$ ipython --no-banner

In [1]: import numpy as np

In [2]: from numpy import linalg as LA

In [3]: np.set_printoptions(precision=1, suppress=True, linewidth=100, legacy="1.25")

In [4]: K = np.load("block11.npy")

In [5]: K
Out[5]: 
array([[3., 0., 0.],
       [0., 3., 2.],
       [0., 2., 3.]])

In [6]: L = LA.cholesky(K)

In [7]: LA.eigvalsh(K).min() > 0
Out[7]: True

In [8]: print(np.diag(L) ** 2)
[3.  3.  1.7]

In [9]: x0 = np.ones(3)

In [10]: for _ in range(6):
    ...:     x0 = K @ x0
    ...:     x0 /= LA.norm(x0)
    ...:     print(round(x0 @ K @ x0, 1))
    ...: 
4.7
4.9
5.0
5.0
5.0
5.0

In [11]: round(float(LA.eigvalsh(K)[-1]), 1)
Out[11]: 5.0

In [12]: round(float(LA.det(K)), 1)
Out[12]: 15.0

In [13]: (LA.matrix_power((K != 0) + (K.T != 0) + np.eye(3), 3) > 0).astype(int)
Out[13]: 
array([[1, 0, 0],
       [0, 1, 1],
       [0, 1, 1]])

In [14]: ev, vecs = LA.eig(K)

In [15]: print(round(np.prod(ev), 1))
15.0

In [16]: np.sort(LA.eigvals(K @ K))
Out[16]: array([ 1.,  9., 25.])

In [17]: np.sort(LA.eigvals(K.T))
Out[17]: array([1., 3., 5.])

In [18]: ev
Out[18]: array([5., 1., 3.])

In [19]: np.round(K @ vecs[:, 0] - ev[0] * vecs[:, 0], 1) + 0
Out[19]: array([0., 0., 0.])

In [20]: arr = np.load("data.npy")

In [21]: arr
Out[21]: 
array([[ 3., -1.,  0.,  0.],
       [-1.,  1., -1.,  0.],
       [ 0., -1.,  1., -1.],
       [ 0.,  0., -1.,  3.]])

In [22]: Y = LA.inv(arr)

In [23]: round(LA.slogdet(arr)[0], 1)
Out[23]: -1.0

In [24]: round(float(LA.cond(arr)), 1)
Out[24]: 11.9

In [25]: (np.abs(Y) > 1e-9).astype(int)
Out[25]: 
array([[1, 1, 1, 1],
       [1, 1, 1, 1],
       [1, 1, 1, 1],
       [1, 1, 1, 1]])

In [26]: print(np.round(LA.inv(Y), 1) + 0)
[[ 3. -1.  0.  0.]
 [-1.  1. -1.  0.]
 [ 0. -1.  1. -1.]
 [ 0.  0. -1.  3.]]

In [27]: np.round(LA.det(arr) * LA.det(Y), 1)
Out[27]: 1.0

In [28]: Y
Out[28]: 
array([[ 0.2, -0.4, -0.6, -0.2],
       [-0.4, -1.2, -1.8, -0.6],
       [-0.6, -1.8, -1.2, -0.4],
       [-0.2, -0.6, -0.4,  0.2]])

In [29]: LA.det(arr) * Y
Out[29]: 
array([[-1.,  2.,  3.,  1.],
       [ 2.,  6.,  9.,  3.],
       [ 3.,  9.,  6.,  2.],
       [ 1.,  3.,  2., -1.]])

In [30]: r0, g = arr[0], arr[2]

In [31]: r0 @ g
Out[31]: 1.0

In [32]: r0 @ r0
Out[32]: 10.0

In [33]: p = (r0 @ g) / (r0 @ r0) * r0

In [34]: p
Out[34]: array([ 0.3, -0.1,  0. ,  0. ])

In [35]: round(float(LA.norm(r0 + g) ** 2 + LA.norm(r0 - g) ** 2), 1)
Out[35]: 26.0

In [36]: LA.matrix_rank(np.outer(r0, g))
Out[36]: 1

In [37]: g - p
Out[37]: array([-0.3, -0.9,  1. , -1. ])

In [38]: rng = np.random.default_rng(95)

In [39]: labels = rng.permutation(4)

In [40]: labels
Out[40]: array([1, 2, 0, 3])

In [41]: Y = arr[labels][:, labels]

In [42]: round(LA.det(Y), 1), round(float(LA.det(arr[labels])), 1)
Out[42]: (-5.0, -5.0)

In [43]: Y
Out[43]: 
array([[ 1., -1., -1.,  0.],
       [-1.,  1.,  0., -1.],
       [-1.,  0.,  3.,  0.],
       [ 0., -1.,  0.,  3.]])

In [44]: ev, vecs = LA.eig(arr)

In [45]: np.round(np.prod(ev), 1)
Out[45]: -5.0

In [46]: np.sort(LA.eigvals(LA.inv(arr)))
Out[46]: array([-3.3,  0.3,  0.3,  0.7])

In [47]: print(np.sort(LA.eigvals(arr.T)))
[-0.3  1.4  3.3  3.6]

In [48]: ev
Out[48]: array([-0.3,  1.4,  3.6,  3.3])

In [49]: np.sort(LA.eigvals(arr @ arr))
Out[49]: array([ 0.1,  1.9, 10.9, 13.1])

In [50]: Y = arr / np.sqrt((arr ** 2).mean(axis=1, keepdims=True))

In [51]: arr - arr.mean(axis=1, keepdims=True)
Out[51]: 
array([[ 2.5, -1.5, -0.5, -0.5],
       [-0.8,  1.2, -0.8,  0.2],
       [ 0.2, -0.8,  1.2, -0.8],
       [-0.5, -0.5, -1.5,  2.5]])

In [52]: LA.norm(Y, axis=1)
Out[52]: array([2., 2., 2., 2.])

In [53]: LA.matrix_rank(Y) == LA.matrix_rank(arr)
Out[53]: True

In [54]: m1 = np.array([[-0.2, -0.1, -0.2, -0.2],
    ...:     [0.1, -1.9, 0.3, 0.8],
    ...:     [1.1, 1.5, 0.7, -2.2],
    ...:     [-0.7, 0.3, 0.0, 0.3],
    ...:     [0.0, -1.2, -0.7, -0.4]])

In [55]: m1
Out[55]: 
array([[-0.2, -0.1, -0.2, -0.2],
       [ 0.1, -1.9,  0.3,  0.8],
       [ 1.1,  1.5,  0.7, -2.2],
       [-0.7,  0.3,  0. ,  0.3],
       [ 0. , -1.2, -0.7, -0.4]])

In [56]: print(np.round(m1[1] @ m1[0], 1))
-0.1

In [57]: LA.norm(m1, axis=1)
Out[57]: array([0.4, 2.1, 3. , 0.8, 1.4])

In [58]: np.round(LA.norm(m1, 1), 1), round(float(LA.norm(m1, np.inf)), 1)
Out[58]: (5.0, 5.5)

In [59]: print(np.round(LA.norm(m1, 2), 1))
3.4

In [60]: round(float(LA.norm(m1[1] - m1[0])), 1)
Out[60]: 2.1

In [61]: print(np.round(LA.norm(m1[1], 1), 1), np.round(LA.norm(m1[1], np.inf), 1))
3.1 1.9

In [62]: LA.norm(m1, axis=1).argmax()
Out[62]: 2

In [63]: r0 = np.array([1, -2])

In [64]: np.cross(m1[0, :3], m1[3, :3])
Out[64]: array([ 0.1,  0.1, -0.1])

In [65]: print(np.polyval(r0, m1[0]))
[-2.2 -2.1 -2.2 -2.2]

In [66]: x0 = np.array([0, 0, 5, 5])

In [67]: h = np.maximum(m1 @ x0, 0)

In [68]: m1 * (h > 1e-9)[:, None]
Out[68]: 
array([[-0. , -0. , -0. , -0. ],
       [ 0.1, -1.9,  0.3,  0.8],
       [ 0. ,  0. ,  0. , -0. ],
       [-0.7,  0.3,  0. ,  0.3],
       [ 0. , -0. , -0. , -0. ]])

In [69]: np.flatnonzero(h > 1e-9)
Out[69]: array([1, 3])

In [70]: print(h)
[0.  5.5 0.  1.5 0. ]

In [71]: print(m1.T @ h)
[ -0.5 -10.    1.6   4.9]

In [72]: Y = np.array([[0, 0, 0], [-2, 1, 2], [-2, 1, -1], [2, 2, 0]])

In [73]: LA.matrix_rank(m1 @ Y)
Out[73]: 3

In [74]: LA.matrix_rank(np.vstack([m1, Y.T]))
Out[74]: 4

In [75]: np.round(np.einsum("ik,kj->ij", m1, Y), 1) + 0
Out[75]: 
array([[ 0.2, -0.7,  0. ],
       [ 4.8,  0. , -4.1],
       [-8.8, -2.2,  2.3],
       [ 0. ,  0.9,  0.6],
       [ 3. , -2.7, -1.7]])

In [76]: np.round(m1 @ Y, 1) + 0
Out[76]: 
array([[ 0.2, -0.7,  0. ],
       [ 4.8,  0. , -4.1],
       [-8.8, -2.2,  2.3],
       [ 0. ,  0.9,  0.6],
       [ 3. , -2.7, -1.7]])

In [77]: np.vstack([m1, Y.T]).shape
Out[77]: (8, 4)

In [78]: np.einsum("ij->j", m1)
Out[78]: array([ 0.3, -1.4,  0.1, -1.7])

In [79]: M = np.load("mat.npy")

In [80]: M.round(1) + 0
Out[80]: 
array([[-0.4, -0.3,  0. ,  0.5,  0.7],
       [ 0.2, -0.1,  0.2,  0.8, -0.4],
       [ 0. , -0.5, -0.7,  0. , -0.3],
       [ 0.3, -0.6,  0.6, -0.3,  0. ],
       [-0.7,  0.1,  0.3,  0. , -0.6],
       [ 0.5,  0.4,  0. ,  0.2, -0.1]])

In [81]: Y = np.c_[M[:, :1] @ np.array([[-1]]), np.array([0, -2, -1, -1, -1, -1])]

In [82]: Y
Out[82]: 
array([[ 0.4,  0. ],
       [-0.2, -2. ],
       [ 0. , -1. ],
       [-0.3, -1. ],
       [ 0.7, -1. ],
       [-0.5, -1. ]])

In [83]: np.round(LA.norm(Y - M @ LA.lstsq(M, Y)[0], axis=0), 1) + 0
Out[83]: array([0., 1.])

In [84]: print(np.poly(arr))
[  1.  -8.  19. -10.  -5.]

In [85]: round(float(LA.det(arr.T)), 1)
Out[85]: -5.0

In [86]: proj = M @ LA.solve(M.T @ M, M.T)

In [87]: LA.matrix_rank(np.eye(6) - proj)
Out[87]: 1

In [88]: np.round(LA.eigvalsh(proj), 1) + 0
Out[88]: array([0., 1., 1., 1., 1., 1.])

In [89]: np.diag(proj)
Out[89]: array([0.9, 0.9, 0.9, 0.9, 0.9, 0.4])

In [90]: print(np.round(proj @ M[:, 3], 1) + 0)
[ 0.5  0.8  0.  -0.3  0.   0.2]

In [91]: np.allclose(proj @ proj, proj)
Out[91]: True
